% python3 -q
>>> import numpy as np
>>> import numpy.linalg as la
>>> np.set_printoptions(suppress=True, linewidth=160)
>>> F = np.load("x.npy")
>>> F
array([[ 16.21,  11.54,  35.93,   1.82],
       [ -4.96,  -2.14, -13.62,  -3.95],
       [  1.5 ,   1.13,   4.84,  -1.74],
       [ -4.36,  -3.03,  -8.8 ,  -3.32],
       [  2.72,  -3.  ,  29.73,   1.5 ],
       [ -4.89,   6.43,  -1.36,  -2.68],
       [ -6.46,  13.99,   0.14,  -2.73],
       [ -2.01,   5.84,   9.51,  -1.31],
       [ 12.47,  -8.78,   7.59,  -1.09],
       [ -1.39,   6.06,   7.42,  -1.57],
       [  3.27,  -8.96,   2.46,  -1.73],
       [  8.69,   0.38,  29.04,   1.31],
       [ -5.  ,  -6.36, -21.  ,  -4.74],
       [ -2.85,  -5.68,  -6.75,  -2.98],
       [ -0.28,  -3.28,   2.34,  -1.92],
       [  3.48, -16.66,  -7.59,  -2.74],
       [ -2.83,   6.58,   5.83,  -1.79],
       [-12.39, -29.47, -31.2 ,  -5.29],
       [ -1.27,  -1.4 , -15.61,  -4.22],
       [ -2.63,  -6.38,  13.88,  -0.38],
       [ -1.28,   9.31,   8.76,  -1.51],
       [  4.92, -20.15,  19.39,   0.74]])
>>> hat = F @ la.solve(F.T @ F, F.T)
>>> np.trace(hat)
np.float64(4.0)
>>> C = F[[4, 17]].astype(float)
>>> for _ in range(6):
...     z = la.norm(F[:, None] - C, axis=-1).argmin(axis=1)
...     C = np.array([F[z == j].mean(axis=0) for j in range(2)])
... 
>>> z
array([0, 1, 0, 1, 0, 0, 0, 0, 0, 0, 0, 0, 1, 1, 0, 1, 0, 1, 1, 0, 0, 0])
>>> np.bincount(z)
array([15,  7])
>>> print(np.round(C[1] - C[0], 2))
[ -5.77  -9.96 -26.64  -3.02]
>>> Ac = F - F.mean(axis=0)
>>> V = la.svd(Ac)[2][:2]
>>> A2 = Ac - Ac @ V.T @ V
>>> la.norm(A2, axis=1).round(6).argmax()
np.int64(8)
>>> np.round(la.norm(A2) / la.norm(Ac), 2)
np.float64(0.19)
>>> dist = la.norm(F[:, None] - F[None], axis=-1)
>>> dist[3].round(6).argsort(kind="stable")[:4]
array([ 3, 13,  1, 18])
>>> (dist + 1e9 * np.eye(22)).round(6).argmin(axis=1)
array([11, 18, 14, 13, 11, 16,  5,  9, 10,  7, 14,  4, 18,  3,  2, 10,  9, 12,  1, 14,  9, 19])
>>> dist.mean(axis=1).argmax()
np.int64(17)
>>> A = np.array([[20, -10, 14, 22],
...     [-10, 25, -5, -5],
...     [14, -5, 10, 16],
...     [22, -5, 16, 26]])
>>> # equal to its transpose
>>> vals, V = la.eigvalsh(A)
Traceback (most recent call last):
  File "<python-input-23>", line 1, in <module>
    vals, V = la.eigvalsh(A)
    ^^^^^^^
ValueError: too many values to unpack (expected 2)
>>> vals, V = la.eigh(A)
>>> print(np.abs(V[:, -1]).round(6).argmax())
3
>>> print(np.round(la.eigvalsh(A @ A), 2) + 0)
[   0.      0.    479.27 3493.73]
>>> round(float(vals.sum()), 2), np.trace(A)
(81.0, np.int64(81))
>>> np.round(la.svd(A, compute_uv=False), 2) + 0
array([59.11, 21.89,  0.  ,  0.  ])
>>> np.round(np.abs(V[:, -1]), 2)
array([0.58, 0.32, 0.4 , 0.63])
>>> print(np.unique(vals.round(6) + 0, return_counts=True)[1])
[2 1 1]
>>> np.round(la.eigvalsh(A + 4 * np.eye(4)), 2)
array([ 4.  ,  4.  , 25.89, 63.11])
>>> np.round(np.sort(np.abs(la.eigvals(A))), 2) + 0
array([ 0.  ,  0.  , 21.89, 59.11])
>>> np.trace(A)
np.int64(81)
>>> np.allclose(A, A.T)
True
>>> print(np.round(np.abs(la.eigvals(A)).max(), 2))
59.11
>>> la.matrix_power(A, 2)
array([[1180, -630,  822, 1286],
       [-630,  775, -395, -555],
       [ 822, -395,  577,  909],
       [1286, -555,  909, 1441]])
>>> round(la.det(A), 2)
np.float64(0.0)
>>> (A + A.T) / 2
array([[ 20., -10.,  14.,  22.],
       [-10.,  25.,  -5.,  -5.],
       [ 14.,  -5.,  10.,  16.],
       [ 22.,  -5.,  16.,  26.]])
>>> def softmax(z):
...     e = np.exp(z - z.max(axis=-1, keepdims=True))
...     return e / e.sum(axis=-1, keepdims=True)
... 
>>> np.round(softmax(A[0]), 2) + 0
array([0.12, 0.  , 0.  , 0.88])
>>> att = A @ A.T / np.sqrt(4)
>>> np.round(softmax(att), 2) + 0
array([[0., 0., 0., 1.],
       [0., 1., 0., 0.],
       [0., 0., 0., 1.],
       [0., 0., 0., 1.]])
>>> softmax(att).round(6).argmax(axis=1)
array([3, 1, 3, 3])
>>> softmax(att)[0] @ A
array([22., -5., 16., 26.])
>>> Uu, sv, Vt = la.svd(A)
>>> np.argmax(sv[:-1] / (sv[1:] + 1e-6)) + 1
np.int64(2)
>>> print(sv.round(2) + 0)
[59.11 21.89  0.    0.  ]
>>> A2 = Uu[:, :2] @ np.diag(sv[:2]) @ Vt[:2]
>>> la.matrix_rank(A2)
np.int64(2)
>>> E = np.loadtxt("layer14.csv", delimiter=",")
>>> E
array([[  82.,    2.,    1.,    2.,    3.],
       [   2.,  -37.,    3.,    2.,    2.],
       [   2.,    3., -100.,    1.,    2.],
       [   2.,    2.,    0.,    3.,    2.],
       [   3.,    1.,    3.,    2.,  100.]])
>>> np.zeros(5, 5)
Traceback (most recent call last):
  File "<python-input-52>", line 1, in <module>
    np.zeros(5, 5)
    ~~~~~~~~^^^^^^
TypeError: Cannot interpret '5' as a data type
>>> np.unravel_index(np.abs(E).argmax(), E.shape)
(np.int64(2), np.int64(2))
>>> E[5]
Traceback (most recent call last):
  File "<python-input-54>", line 1, in <module>
    E[5]
    ~^^^
IndexError: index 5 is out of bounds for axis 0 with size 5
>>> np.abs(E).max()
np.float64(100.0)
>>> np.round(la.svd(E, compute_uv=False), 2)
array([100.87,  99.94,  81.56,  37.  ,   3.  ])
>>> E.sum(axis=0)
array([ 91., -29., -93.,  10., 109.])
>>> print(np.diff(E, axis=0))
[[ -80.  -39.    2.    0.   -1.]
 [   0.   40. -103.   -1.    0.]
 [   0.   -1.  100.    2.    0.]
 [   1.   -1.    3.   -1.   98.]]
>>> np.count_nonzero(E)
np.int64(24)
>>> print(E - E[0])
[[   0.    0.    0.    0.    0.]
 [ -80.  -39.    2.    0.   -1.]
 [ -80.    1. -101.   -1.   -1.]
 [ -80.    0.   -1.    1.   -1.]
 [ -79.   -1.    2.    0.   97.]]
>>> la.rank(E)
Traceback (most recent call last):
  File "<python-input-61>", line 1, in <module>
    la.rank(E)
    ^^^^^^^
AttributeError: module 'numpy.linalg' has no attribute 'rank'
>>> np.argsort(-la.norm(E, axis=0).round(6), kind="stable")[:3]
array([4, 2, 0])
>>> print(la.cond(E) > 100)
False
>>> round(np.log10(la.cond(E)))
2
>>> arr = np.load("arr.npy")
>>> arr
array([[5., 1., 0., 0., 0., 0., 0.],
       [0., 5., 1., 0., 0., 0., 0.],
       [0., 0., 5., 1., 0., 0., 0.],
       [0., 0., 0., 5., 1., 0., 0.],
       [0., 0., 0., 0., 5., 1., 0.],
       [0., 0., 0., 0., 0., 5., 1.],
       [0., 0., 0., 0., 0., 0., 5.]])
>>> A2 = arr / np.sqrt((arr ** 2).mean(axis=1, keepdims=True))
>>> A2[3].round(2)
array([0.  , 0.  , 0.  , 2.59, 0.52, 0.  , 0.  ])
>>> np.round(arr - arr.mean(axis=1, keepdims=True), 2)
array([[ 4.14,  0.14, -0.86, -0.86, -0.86, -0.86, -0.86],
       [-0.86,  4.14,  0.14, -0.86, -0.86, -0.86, -0.86],
       [-0.86, -0.86,  4.14,  0.14, -0.86, -0.86, -0.86],
       [-0.86, -0.86, -0.86,  4.14,  0.14, -0.86, -0.86],
       [-0.86, -0.86, -0.86, -0.86,  4.14,  0.14, -0.86],
       [-0.86, -0.86, -0.86, -0.86, -0.86,  4.14,  0.14],
       [-0.71, -0.71, -0.71, -0.71, -0.71, -0.71,  4.29]])
>>> la.matrix_rank(A2) == la.matrix_rank(arr)
np.True_
>>> print(np.round(la.norm(A2, axis=1), 2))
[2.65 2.65 2.65 2.65 2.65 2.65 2.65]
>>> la.matrix_rank(arr - arr.mean(axis=1, keepdims=True))
np.int64(6)
>>> print(np.round(np.sort(la.eigvals(arr)), 2))
[5. 5. 5. 5. 5. 5. 5.]
>>> [int(la.matrix_rank(la.matrix_power(arr, p))) for p in range(1, 8)]
[7, 7, 7, 7, 7, 7, 7]
>>> np.prod(np.diag(arr)), round(float(la.det(arr)), 2)
(np.float64(78125.0), 78125.0)
>>> arr @ arr
array([[25., 10.,  1.,  0.,  0.,  0.,  0.],
       [ 0., 25., 10.,  1.,  0.,  0.,  0.],
       [ 0.,  0., 25., 10.,  1.,  0.,  0.],
       [ 0.,  0.,  0., 25., 10.,  1.,  0.],
       [ 0.,  0.,  0.,  0., 25., 10.,  1.],
       [ 0.,  0.,  0.,  0.,  0., 25., 10.],
       [ 0.,  0.,  0.,  0.,  0.,  0., 25.]])
>>> Uu, sv = la.svd(arr)
Traceback (most recent call last):
  File "<python-input-77>", line 1, in <module>
    Uu, sv = la.svd(arr)
    ^^^^^^
ValueError: too many values to unpack (expected 2)
>>> Uu, sv, Vt = la.svd(arr, full_matrices=False)
>>> np.round(np.cumsum(sv ** 2) / np.sum(sv ** 2), 2)
array([0.19, 0.38, 0.54, 0.68, 0.8 , 0.91, 1.  ])
>>> np.round(sv / sv[0], 2)
array([1.  , 0.97, 0.92, 0.86, 0.79, 0.73, 0.69])
>>> u, v = arr[1], arr[2]
>>> u @ v
np.float64(5.0)
>>> u @ u
np.float64(26.0)
>>> pr = (u @ v) / (u @ u) * u
>>> np.round(v - pr, 2)
array([ 0.  , -0.96,  4.81,  1.  ,  0.  ,  0.  ,  0.  ])
>>> np.round(la.norm(u + v) ** 2 + la.norm(u - v) ** 2, 2)
np.float64(104.0)
>>> (v - pr) @ u
np.float64(0.0)
>>> rng = np.random.default_rng(482499)
>>> z = rng.permutation(7)
>>> A2 = arr[:, z] * rng.choice([-1, 1], 7)
>>> A2
array([[ 0., -0.,  5., -0., -0., -1., -0.],
       [ 1., -0.,  0., -0., -0., -5., -0.],
       [ 5., -1.,  0., -0., -0., -0., -0.],
       [ 0., -5.,  0., -1., -0., -0., -0.],
       [ 0., -0.,  0., -5., -1., -0., -0.],
       [ 0., -0.,  0., -0., -5., -0., -1.],
       [ 0., -0.,  0., -0., -0., -0., -5.]])
>>> Uu, _, Vt = la.svd(arr.T @ A2)
>>> print(np.round(Uu @ Vt, 2) + 0)
[[ 0.  0.  1.  0.  0.  0.  0.]
 [ 0.  0.  0.  0.  0. -1.  0.]
 [ 1.  0.  0.  0.  0.  0.  0.]
 [ 0. -1.  0.  0.  0.  0.  0.]
 [ 0.  0.  0. -1.  0.  0.  0.]
 [ 0.  0.  0.  0. -1.  0.  0.]
 [ 0.  0.  0.  0.  0.  0. -1.]]
>>> z
array([2, 3, 0, 4, 5, 1, 6])
>>> mat = np.load("w.npy")
>>> mat
array([[4, 2, 1],
       [1, 4, 2],
       [2, 1, 4]])
>>> round(float(np.abs(la.eigvals(mat)).max()), 2)
7.0
>>> np.trace(mat)
np.int64(12)
>>> (mat + mat.T) / 2
array([[4. , 1.5, 1.5],
       [1.5, 4. , 1.5],
       [1.5, 1.5, 4. ]])
>>> np.round(np.sort(np.abs(la.eigvals(mat))), 2)
array([2.65, 2.65, 7.  ])
>>> np.allclose(mat, mat.T)
False
>>> assert mat == mat.T
Traceback (most recent call last):
  File "<python-input-102>", line 1, in <module>
    assert mat == mat.T
           ^^^^^^^^^^^^
ValueError: The truth value of an array with more than one element is ambiguous. Use a.any() or a.all()
>>> np.allclose(mat @ mat.T, mat.T @ mat)
True
>>> (mat - mat.T) / 2
array([[ 0. ,  0.5, -0.5],
       [-0.5,  0. ,  0.5],
       [ 0.5, -0.5,  0. ]])
>>> Uu, sv, Vt = la.svd(E)
>>> sv.round(2)
array([100.87,  99.94,  81.56,  37.  ,   3.  ])
>>> A2 = Uu[:, :4] @ np.diag(sv[:4]) @ Vt[:4]
>>> A2.round(2)
array([[  82.  ,    2.  ,    1.  ,    2.08,    3.  ],
       [   2.  ,  -37.01,    3.  ,    1.86,    2.  ],
       [   2.  ,    3.  , -100.  ,    1.  ,    2.  ],
       [   2.08,    1.85,   -0.03,    0.01,    2.06],
       [   3.  ,    1.  ,    3.  ,    2.06,  100.  ]])
>>> round(float(np.abs(E - A2).max()), 2)
2.99
>>> A2 = mat / la.norm(mat, axis=1, keepdims=True)
>>> gram = A2 @ A2.T
>>> np.argwhere(np.triu(np.abs(gram) > 0.95, 1))
array([], shape=(0, 2), dtype=int64)
>>> print(gram[0].round(2))
[1.   0.67 0.67]
>>> (np.abs(gram) > 0.9).astype(int)
array([[1, 0, 0],
       [0, 1, 0],
       [0, 0, 1]])
>>> (gram - 2 * np.eye(3)).round(6).argmax(axis=1)
array([1, 0, 0])
>>> print(np.round(la.eigvals(mat), 2))
[7. +0.j   2.5+0.87j 2.5-0.87j]
>>> np.einsum("ij,ji->", mat, mat)
np.int64(60)
>>> round(float(la.det(2 * mat)), 2), np.round(la.det(mat), 2)
(392.0, np.float64(49.0))
>>> np.round(la.det(mat.T), 2)
np.float64(49.0)
>>> np.round(np.poly(mat), 2)
array([  1., -12.,  42., -49.])
>>> round(la.det(mat[::-1]), 2)
np.float64(-49.0)
>>> np.kron(np.eye(2, dtype=int), mat)
array([[4, 2, 1, 0, 0, 0],
       [1, 4, 2, 0, 0, 0],
       [2, 1, 4, 0, 0, 0],
       [0, 0, 0, 4, 2, 1],
       [0, 0, 0, 1, 4, 2],
       [0, 0, 0, 2, 1, 4]])
>>> np.round(la.eigvals(mat).sum().real, 2)
np.float64(12.0)
>>> print(np.round(np.fft.fft(mat[0]), 2))
[7. +0.j   2.5-0.87j 2.5+0.87j]
>>> mat @ np.ones(3)
array([7., 7., 7.])
>>> print(np.round(np.sort(np.abs(np.fft.fft(mat[0]))), 2), np.round(np.sort(la.svd(mat, compute_uv=False)), 2))
[2.65 2.65 7.  ] [2.65 2.65 7.  ]
